>>> import numpy as np
>>> import numpy.linalg as la
>>> np.set_printoptions(precision=1, suppress=True, linewidth=200, legacy="1.25")
>>> arr = np.array([[-4, -4, -2], [0, 0, 0], [6, 6, 3], [-6, -6, -3]])
>>> la.matrix_rank(arr, rtol=0.1)
1
>>> round(float(la.norm(arr, 2) / la.norm(arr)), 1)
1.0
>>> np.argsort(-la.norm(arr, axis=0).round(6), kind="stable")[:3]
array([0, 1, 2])
>>> r = la.matrix_rank(arr)
>>> r
1
>>> null = la.svd(arr)[2][r:].T
>>> np.allclose(arr @ null, 0)
True
>>> [int(la.matrix_rank(arr[:i])) for i in range(1, len(arr) + 1)]
[1, 1, 1, 1]
>>> [int(la.matrix_rank(np.delete(arr, i, axis=0))) for i in range(4)]
[1, 1, 1, 1]
>>> [int(la.matrix_rank(arr[:, :j + 1])) for j in range(3)]
[1, 1, 1]
>>> K = np.loadtxt("dump.csv", delimiter=",")
>>> K
array([[ 1., -2.,  4., -8.],
       [ 1., -1.,  1., -1.],
       [ 1.,  0.,  0.,  0.],
       [ 1.,  1.,  1.,  1.]])
>>> U, sig, Vt = la.svd(arr)
>>> np.argmax(sig[:-1] / (sig[1:] + 1e-6)) + 1
1
>>> sig.round(1) + 0
array([14.1,  0. ,  0. ])
>>> out = U[:, :1] @ np.diag(sig[:1]) @ Vt[:1]
>>> la.matrix_rank(arr, rtol=0.05)
1
>>> round(la.norm(arr - out, 2), 1), np.round(sig[1], 1)
(0.0, 0.0)
>>> np.round(la.eigvals(K).sum().real, 1)
1.0
>>> la.eigvals(K)
array([ 1.6+3.j,  1.6-3.j, -1.4+0.j, -0.7+0.j])
>>> np.kron(np.eye(2, dtype=int), K)
array([[ 1., -2.,  4., -8.,  0., -0.,  0., -0.],
       [ 1., -1.,  1., -1.,  0., -0.,  0., -0.],
       [ 1.,  0.,  0.,  0.,  0.,  0.,  0.,  0.],
       [ 1.,  1.,  1.,  1.,  0.,  0.,  0.,  0.],
       [ 0., -0.,  0., -0.,  1., -2.,  4., -8.],
       [ 0., -0.,  0., -0.,  1., -1.,  1., -1.],
       [ 0.,  0.,  0.,  0.,  1.,  0.,  0.,  0.],
       [ 0.,  0.,  0.,  0.,  1.,  1.,  1.,  1.]])
